$ ipython --no-banner

In [1]: import numpy as np

In [2]: np.set_printoptions(suppress=True, linewidth=100)

In [3]: s = 3 * 0.2 ** np.arange(3)

In [4]: rng = np.random.default_rng(382338)

In [5]: M = rng.normal(size=(18, 3)) * rng.permutation(s)

In [6]: M.round(1) + 0
Out[6]: 
array([[ 0.4,  0.3,  0. ],
       [-4.3,  0. ,  0. ],
       [ 2.6, -0.3,  0.1],
       [ 1.8,  1. ,  0. ],
       [-1.4,  0. ,  0. ],
       [ 5.1,  0.1, -0.1],
       [ 2. ,  0.1, -0.1],
       [ 5.7, -0.3,  0. ],
       [ 1.1, -1.3,  0.2],
       [-2.7,  0.1,  0.2],
       [-1.3, -0.2, -0.1],
       [-5.1,  0.1,  0. ],
       [ 1.8, -0.8,  0. ],
       [ 1. ,  0. ,  0.1],
       [ 0.5, -0.1, -0.1],
       [ 2.4, -0.2,  0.1],
       [-2.3,  0. ,  0.1],
       [-2.1, -0.1,  0. ]])

In [7]: hat = M @ np.linalg.solve(M.T @ M, M.T)

In [8]: np.round(hat @ M[:, 0], 1)
Out[8]: 
array([ 0.4, -4.3,  2.6,  1.8, -1.4,  5.1,  2. ,  5.7,  1.1, -2.7, -1.3, -5.1,  1.8,  1. ,  0.5,
        2.4, -2.3, -2.1])

In [9]: w1 = np.array([[-1, 0, -3, 0, 1], [-2, 0, 3, -1, 3], [3, 2, -2, 3, 2]])

In [10]: b = np.array([2, -1, 2, 3, -5])

In [11]: H = np.maximum(M @ w1 + b, 0)

In [12]: (H > 0).astype(int)
Out[12]: 
array([[1, 0, 1, 1, 0],
       [1, 0, 1, 1, 0],
       [1, 0, 0, 1, 0],
       [0, 0, 0, 1, 0],
       [1, 0, 1, 1, 0],
       [0, 0, 0, 1, 1],
       [0, 0, 0, 1, 0],
       [0, 0, 0, 1, 0],
       [1, 0, 0, 1, 0],
       [1, 0, 1, 1, 0],
       [1, 0, 1, 1, 0],
       [1, 0, 1, 1, 0],
       [1, 0, 0, 1, 0],
       [1, 0, 0, 1, 0],
       [1, 0, 1, 1, 0],
       [1, 0, 0, 1, 0],
       [1, 0, 1, 1, 0],
       [1, 0, 1, 1, 0]])

In [13]: np.linalg.matrix_rank(H)
Out[13]: np.int64(4)

In [14]: basis = np.array([[2, 0, 1], [0, 0, 1], [1, 2, 0], [2, 1, 1], [0, 2, 1]])

In [15]: (H @ basis).round(6).argmax(axis=1)
Out[15]: array([0, 0, 0, 0, 0, 0, 0, 0, 0, 0, 0, 1, 0, 0, 0, 0, 0, 0])
